In [1]: import numpy as np

In [2]: import numpy.linalg as la

In [3]: np.set_printoptions(precision=4, suppress=True, linewidth=120, legacy="1.25")

In [4]: K = np.loadtxt("layer8.csv", delimiter=",")

In [5]: K
Out[5]: 
array([[-0.03  , -0.2636, -0.3714],
       [-0.1293, -0.8243, -0.9341],
       [ 0.05  ,  0.4219,  0.5717],
       [-0.1489, -0.8741, -0.9603],
       [ 0.0599,  0.493 ,  0.6527],
       [-0.04  , -0.3452, -0.4777],
       [-0.1293, -0.8243, -0.9341],
       [ 0.05  ,  0.4219,  0.5717],
       [ 0.02  ,  0.1781,  0.2543],
       [-0.0599, -0.493 , -0.6527],
       [-0.1391, -0.8511, -0.9488],
       [-0.01  , -0.0898, -0.1293],
       [ 0.    ,  0.    ,  0.    ],
       [-0.02  , -0.1781, -0.2543],
       [ 0.0599,  0.493 ,  0.6527],
       [ 0.0699,  0.5581,  0.7211],
       [ 0.01  ,  0.0898,  0.1293],
       [ 0.0699,  0.5581,  0.7211],
       [-0.0599, -0.493 , -0.6527],
       [-0.0599, -0.493 , -0.6527],
       [ 0.1586,  0.8937,  0.9693],
       [ 0.0997,  0.7163,  0.8617]])

In [6]: # row 6 repeats row 1

In [7]: Uu, sigma, vt = la.svd(K)

In [8]: sigma
Out[8]: array([4.0416, 0.1889, 0.0101])

In [9]: M2 = Uu[:, :1] @ np.diag(sigma[:1]) @ vt[:1]

In [10]: print(round(la.norm(K - M2, 2), 4), np.round(sigma[1], 4))
0.1889 0.1889

In [11]: la.matrix_rank(K, rtol=0.05)
Out[11]: 1

In [12]: round(float(la.norm(K - M2) / la.norm(K)), 4)
Out[12]: 0.0467

In [13]: print(round(float(np.abs(K - M2).max()), 4))
0.0507

In [14]: labels = K[:, 0] > np.median(K[:, 0])

In [15]: u = K[labels].mean(axis=0) - K[~labels].mean(axis=0)

In [16]: (((K - K.mean(axis=0)) @ u > 0) == labels).mean()
Out[16]: 1.0

In [17]: np.argsort(-np.abs(u).round(6), kind="stable")
Out[17]: array([2, 1, 0])

In [18]: ((K - K.mean(axis=0)) @ u > 0).astype(int)
Out[18]: array([0, 0, 1, 0, 1, 0, 0, 1, 1, 0, 0, 0, 1, 0, 1, 1, 1, 1, 0, 0, 1, 1])

In [19]: u
Out[19]: array([0.134 , 0.9594, 1.1885])
